$ python -q
>>> import numpy as np
>>> from numpy import linalg as LA
>>> np.set_printoptions(suppress=True, linewidth=200)
>>> mat = np.load("dump.npy")
>>> print(mat.round(1))
[[ 0.6  1.6 -3.2  2.2]
 [-1.   1.4 -0.5 -0.6]
 [-0.5  0.2  0.5 -0.7]
 [ 0.5 -1.4  1.2 -0.2]
 [-1.4  0.3  1.6 -2. ]
 [ 0.5  0.3 -1.2  1. ]]
>>> left, s, VT = LA.svd(mat)
>>> print(s.round(1) + 0)
[5.4 2.9 0.  0. ]
>>> other = left[:, :2] @ np.diag(s[:2]) @ VT[:2]
>>> print(LA.matrix_rank(other))
2
>>> print(round(LA.norm(mat - other, 2), 1), round(s[2], 1))
0.0 0.0
>>> print(LA.matrix_rank(mat, rtol=0.05))
2
>>> print(np.round(np.abs(mat - other).max(), 1))
0.0
>>> def softmax(z):
...     e = np.exp(z - z.max(axis=-1, keepdims=True))
...     return e / e.sum(axis=-1, keepdims=True)
... 
>>> print(np.round(softmax(mat[4] + 4), 1) + 0)
[0.  0.2 0.8 0. ]
>>> print(np.round(softmax(mat[4]), 1) + 0)
[0.  0.2 0.8 0. ]
>>> scores = mat @ mat.T / np.sqrt(4)
>>> print(softmax(scores).round(6).argmax(axis=1))
[0 1 4 3 4 0]
>>> print(np.round(softmax(scores)[4] @ mat, 1))
[-1.3  0.3  1.5 -1.9]
>>> ang = np.radians(36)
>>> Rm = np.eye(4)
>>> Rm[0, 0] = Rm[3, 3] = np.cos(ang)
>>> Rm[0, 3], Rm[3, 0] = -np.sin(ang), np.sin(ang)
>>> print(Rm.round(1))
[[ 0.8  0.   0.  -0.6]
 [ 0.   1.   0.   0. ]
 [ 0.   0.   1.   0. ]
 [ 0.6  0.   0.   0.8]]
>>> other = mat @ Rm.T
>>> print(other.round(1) + 0)
[[-0.8  1.6 -3.2  2.1]
 [-0.5  1.4 -0.5 -1.1]
 [ 0.   0.2  0.5 -0.9]
 [ 0.5 -1.4  1.2  0.2]
 [ 0.1  0.3  1.6 -2.4]
 [-0.2  0.3 -1.2  1.1]]
>>> print(round(float(LA.det(Rm)), 1), round(float(np.trace(Rm)), 1))
1.0 3.6
>>> print(np.allclose(mat @ mat.T, other @ other.T))
True
>>> print(np.round(np.abs(other - mat).max(axis=0), 1))
[1.4 0.  0.  0.5]
>>> r = LA.matrix_rank(other)
>>> print(r)
2
>>> N = LA.svd(other)[2][r:].T
>>> print([int(LA.matrix_rank(other[:i])) for i in range(1, len(other) + 1)])
[1, 2, 2, 2, 2, 2]
>>> print([int(LA.matrix_rank(other[:, :j + 1])) for j in range(4)])
[1, 2, 2, 2]
>>> print(np.allclose(other @ N, 0))
True
>>> print(np.round(N @ N.T, 1))
[[ 0.9  0.2 -0.2 -0.1]
 [ 0.2  0.4  0.3  0.3]
 [-0.2  0.3  0.4  0.3]
 [-0.1  0.3  0.3  0.2]]
>>> print(np.round(other @ N, 1) + 0)
[[0. 0.]
 [0. 0.]
 [0. 0.]
 [0. 0.]
 [0. 0.]
 [0. 0.]]
>>> print(LA.matrix_rank(mat, rtol=0.1))
2
>>> print(round(LA.norm(mat, 2) / LA.norm(mat), 1))
0.9
>>> print(LA.cond(mat) > 100)
True
>>> X = np.load("test12.npy")
>>> print(X)
[[-2 -3  2]
 [-3  3 -3]
 [-1 -2  3]]
>>> print(LA.matrix_power(X, 3))
[[ -12  -76   76]
 [ -48  120 -144]
 [   4  -68   76]]
>>> print((X - X.T) / 2)
[[ 0.   0.   1.5]
 [ 0.   0.  -0.5]
 [-1.5  0.5  0. ]]
>>> assert X == X.T
Traceback (most recent call last):
  File "<python-input-43>", line 1, in <module>
    assert X == X.T
           ^^^^^^^^
ValueError: The truth value of an array with more than one element is ambiguous. Use a.any() or a.all()
>>> print(round(np.abs(LA.eigvals(X)).max(), 1))
6.0
>>> print(np.allclose(X @ X.T, X.T @ X))
False
>>> print(np.allclose(X, X.T))
False
>>> print((X + X.T) / 2)
[[-2.  -3.   0.5]
 [-3.   3.  -2.5]
 [ 0.5 -2.5  3. ]]
>>> print(np.trace(X))
4
>>> x = np.array([2, 3, 7])
>>> rhs = X @ x
>>> print(rhs)
[  1 -18  13]
>>> print(np.round(LA.solve(X.T, X[2]), 1))
[-0. -0.  1.]
>>> hat = np.triu(np.array([[0, 0, -1], [0, 2, 2], [1, -2, -1]]), 1) + np.eye(3)
>>> other = hat @ X @ LA.inv(hat)
>>> print(hat @ X - X @ hat)
[[ 1.  2.  1.]
 [-2. -4. -3.]
 [ 0.  0.  3.]]
>>> print(np.round(np.poly(other), 1))
[  1.  -4. -16.  24.]
>>> print(round(LA.det(other), 1))
-24.0
